$ python -q
>>> import numpy as np
>>> from numpy import linalg as LA
>>> np.set_printoptions(precision=2, suppress=True, linewidth=120, sign=" ")
>>> tidy = lambda a: np.round(a, 2) + 0
>>> F = np.loadtxt("arr.csv", delimiter=",")
>>> F
array([[-9., -3.,  6., -6., -2.,  4.],
       [ 3.,  6., -9.,  2.,  4., -6.],
       [ 6.,  3.,  0.,  4.,  2.,  0.],
       [ 6.,  2., -4., -9., -3.,  6.],
       [-2., -4.,  6.,  3.,  6., -9.],
       [-4., -2.,  0.,  6.,  3.,  0.]])
>>> r0 = np.array([-1, 2])
>>> np.correlate(F[4], F[3], "full")
array([ -12.,  -18.,   66.,   44.,  -15., -143.,  -51.,   99.,   66.,   18.,  -54.])
>>> np.polyval(r0, F[4])
array([ 4.,  6., -4., -1., -4., 11.])
>>> np.array([np.convolve(row, r0, "same") for row in F])
array([[  9., -15., -12.,  18., -10.,  -8.],
       [ -3.,   0.,  21., -20.,   0.,  14.],
       [ -6.,   9.,   6.,  -4.,   6.,   4.],
       [ -6.,  10.,   8.,   1., -15., -12.],
       [  2.,   0., -14.,   9.,   0.,  21.],
       [  4.,  -6.,  -4.,  -6.,   9.,   6.]])
>>> r0 = np.array([-1, -1, 1, -1, 0, -1])
>>> other = F + np.outer(r0, np.eye(6)[1])
>>> LA.matrix_rank(other - F)
np.int64(1)
>>> print(LA.matrix_rank(LA.inv(other) - LA.inv(F), tol=1e-8))
1
>>> other = F[0, 0] * F[1:] - np.outer(F[1:, 0], F[0])
>>> other
array([[  0., -45.,  63.,   0., -30.,  42.],
       [  0.,  -9., -36.,   0.,  -6., -24.],
       [  0.,   0.,   0., 117.,  39., -78.],
       [  0.,  30., -42., -39., -58.,  89.],
       [  0.,   6.,  24., -78., -35.,  16.]])
>>> np.flatnonzero(~other.round(6).any(axis=1))
array([], dtype=int64)
>>> t3 = np.stack([F, 2 * F, F[::-1]])
>>> print(LA.matrix_rank(t3))
[ 6  6  6]
>>> (t3 @ F.T).shape
(3, 6, 6)
>>> print(tidy(LA.norm(t3, axis=(1, 2))))
[ 29.29  58.58  29.29]
>>> print(t3.shape)
(3, 6, 6)
>>> feats = np.load("a.npy")
>>> print(feats)
[[-9 -6 -9 -6 -9 -6]
 [-7  2 -7  2 -7  2]
 [-6 -2 -6 -2 -6 -2]
 [-9 -6 -9 -6 -9 -6]
 [-7  2 -7  2 -7  2]
 [-6 -2 -6 -2 -6 -2]]
>>> LA.lstsq(feats[:-1].T, feats[-1])[2]
np.int32(2)
>>> np.abs(np.diag(LA.qr(feats)[1])) > 1e-9
array([ True,  True, False, False, False, False])
>>> np.unique(feats.round(6), axis=0).shape
(3, 6)
>>> U, sv, vt = LA.svd(feats)
>>> V = vt[:(sv > 1e-8).sum()]
>>> rng = np.random.default_rng(301501)
>>> x0 = feats[0] + 4 * feats[3] + rng.integers(2) * np.eye(6)[0]
>>> print(x0)
[-45. -30. -45. -30. -45. -30.]
>>> tidy(np.diag(V.T @ V))
array([ 0.33,  0.33,  0.33,  0.33,  0.33,  0.33])
>>> print(np.allclose(V.T @ V @ x0, x0))
True
>>> print(LA.matrix_rank(np.vstack([feats, x0])))
2
>>> tidy(LA.norm(x0 - V.T @ V @ x0))
np.float64(0.0)
>>> tidy(LA.svd(feats, compute_uv=False))
array([ 33.33,  12.21,   0.  ,   0.  ,   0.  ,   0.  ])
>>> LA.matrix_rank(feats)
np.int64(2)
>>> np.unravel_index(np.abs(feats).argmax(), feats.shape)
(np.int64(0), np.int64(0))
>>> np.zeros(6, 6)
Traceback (most recent call last):
  File "<python-input-39>", line 1, in <module>
    np.zeros(6, 6)
    ~~~~~~~~^^^^^^
TypeError: Cannot interpret '6' as a data type
>>> feats[:, 6]
Traceback (most recent call last):
  File "<python-input-40>", line 1, in <module>
    feats[:, 6]
    ~~~~~^^^^^^
IndexError: index 6 is out of bounds for axis 1 with size 6
>>> LA.rank(feats)
Traceback (most recent call last):
  File "<python-input-41>", line 1, in <module>
    LA.rank(feats)
    ^^^^^^^
AttributeError: module 'numpy.linalg' has no attribute 'rank'
>>> tidy(LA.norm(feats))
np.float64(35.5)
>>> feats - feats[0]
array([[ 0,  0,  0,  0,  0,  0],
       [ 2,  8,  2,  8,  2,  8],
       [ 3,  4,  3,  4,  3,  4],
       [ 0,  0,  0,  0,  0,  0],
       [ 2,  8,  2,  8,  2,  8],
       [ 3,  4,  3,  4,  3,  4]])
>>> np.abs(feats).max()
np.int64(9)
